In [1]: import numpy as np

In [2]: np.set_printoptions(precision=3, suppress=True, linewidth=200, legacy="1.25")

In [3]: W0 = np.array([[0, 2, 2, -3, 2],
   ...:     [0, -2, -2, -1, 2],
   ...:     [0, -1, -3, 2, 2],
   ...:     [0, -1, -3, 2, 2]])

In [4]: # rows and columns are dependent

In [5]: left, sig, Vt = np.linalg.svd(W0)

In [6]: np.argmax(sig[:-1] / (sig[1:] + 1e-6)) + 1
Out[6]: 3

In [7]: B = left[:, :3] @ np.diag(sig[:3]) @ Vt[:3]

In [8]: np.linalg.matrix_rank(W0, rtol=0.05)
Out[8]: 3

In [9]: round(np.linalg.norm(W0 - B) / np.linalg.norm(W0), 3)
Out[9]: 0.0

In [10]: np.linalg.matrix_rank(B)
Out[10]: 3

In [11]: B.round(3) + 0
Out[11]: 
array([[ 0.,  2.,  2., -3.,  2.],
       [ 0., -2., -2., -1.,  2.],
       [ 0., -1., -3.,  2.,  2.],
       [ 0., -1., -3.,  2.,  2.]])

In [12]: round(np.linalg.norm(W0 - B, 2), 3), np.round(sig[3], 3)
Out[12]: (0.0, 0.0)

In [13]: np.abs(np.diag(np.linalg.qr(W0)[1])) > 1e-9
Out[13]: array([False,  True,  True, False])

In [14]: np.unique(W0.round(6), axis=0).shape
Out[14]: (3, 5)

In [15]: rank = np.linalg.matrix_rank(W0)

In [16]: print(rank)
3

In [17]: null = np.linalg.svd(W0)[2][rank:].T

In [18]: [int(np.linalg.matrix_rank(W0[:, :j + 1])) for j in range(5)]
Out[18]: [0, 1, 2, 3, 3]

In [19]: np.round(W0 @ null, 3) + 0
Out[19]: 
array([[0., 0.],
       [0., 0.],
       [0., 0.],
       [0., 0.]])

In [20]: np.linalg.matrix_rank(W0.T @ W0), np.linalg.matrix_rank(W0 @ W0.T)
Out[20]: (3, 3)

In [21]: [int(np.linalg.matrix_rank(np.delete(W0, i, axis=0))) for i in range(4)]
Out[21]: [2, 2, 3, 3]

In [22]: np.allclose(W0 @ null, 0)
Out[22]: True

In [23]: np.round(null @ null.T, 3) + 0
Out[23]: 
array([[ 1.   ,  0.   ,  0.   ,  0.   ,  0.   ],
       [ 0.   ,  0.236, -0.33 , -0.189, -0.189],
       [ 0.   , -0.33 ,  0.462,  0.264,  0.264],
       [ 0.   , -0.189,  0.264,  0.151,  0.151],
       [ 0.   , -0.189,  0.264,  0.151,  0.151]])

In [24]: left, sig, Vt = np.linalg.svd(W0, full_matrices=False)

In [25]: left.shape, sig.shape, Vt.shape
Out[25]: ((4, 4), (4,), (4, 5))

In [26]: np.allclose(left * sig @ Vt, W0)
Out[26]: True

In [27]: np.round(sig / sig[0], 3) + 0
Out[27]: array([1.   , 0.585, 0.289, 0.   ])

In [28]: print(np.round(Vt @ Vt.T, 3) + 0)
[[1. 0. 0. 0.]
 [0. 1. 0. 0.]
 [0. 0. 1. 0.]
 [0. 0. 0. 1.]]

In [29]: np.round(np.abs(Vt[0]), 3) + 0
Out[29]: array([0.   , 0.389, 0.726, 0.474, 0.311])

In [30]: np.round(np.sqrt((sig ** 2).sum()), 3), round(np.linalg.norm(W0), 3)
Out[30]: (8.367, 8.367)

In [31]: sig.round(3) + 0
Out[31]: array([7.005, 4.1  , 2.028, 0.   ])

In [32]: np.round(left.T @ W0 @ Vt.T, 3) + 0
Out[32]: 
array([[7.005, 0.   , 0.   , 0.   ],
       [0.   , 4.1  , 0.   , 0.   ],
       [0.   , 0.   , 2.028, 0.   ],
       [0.   , 0.   , 0.   , 0.   ]])

In [33]: B = np.array([[-3, 3], [2, -3]])

In [34]: W2 = np.kron(B, W0)

In [35]: np.round(np.linalg.norm(W2, 2), 3), round(float(np.linalg.norm(B, 2) * np.linalg.norm(W0, 2)), 3)
Out[35]: (38.82, 38.82)

In [36]: print(np.linalg.matrix_rank(W2))
6

In [37]: print(W2.shape)
(8, 10)

In [38]: arr = np.load("w.npy")

In [39]: arr
Out[39]: 
array([[8., 4., 0., 2.],
       [4., 8., 0., 2.],
       [0., 0., 4., 0.],
       [2., 2., 0., 5.]])

In [40]: # symmetric, so the eigenvalues are real

In [41]: t = np.radians(60)

In [42]: r_ = np.eye(4)

In [43]: r_[2, 2] = r_[1, 1] = np.cos(t)

In [44]: r_[2, 1], r_[1, 2] = -np.sin(t), np.sin(t)

In [45]: r_
Out[45]: 
array([[ 1.   ,  0.   ,  0.   ,  0.   ],
       [ 0.   ,  0.5  ,  0.866,  0.   ],
       [ 0.   , -0.866,  0.5  ,  0.   ],
       [ 0.   ,  0.   ,  0.   ,  1.   ]])

In [46]: B = arr @ r_.T

In [47]: print(np.round(np.linalg.det(r_), 3), np.trace(r_))
1.0 3.0

In [48]: np.allclose(arr @ arr.T, B @ B.T)
Out[48]: True

In [49]: np.linalg.svd(arr, compute_uv=False), np.linalg.svd(B, compute_uv=False)
Out[49]: (array([13.,  4.,  4.,  4.]), array([13.,  4.,  4.,  4.]))

In [50]: B
Out[50]: 
array([[ 8.   ,  2.   , -3.464,  2.   ],
       [ 4.   ,  4.   , -6.928,  2.   ],
       [ 0.   ,  3.464,  2.   ,  0.   ],
       [ 2.   ,  1.   , -1.732,  5.   ]])

In [51]: np.abs(B - arr).max(axis=0)
Out[51]: array([0.   , 4.   , 6.928, 0.   ])
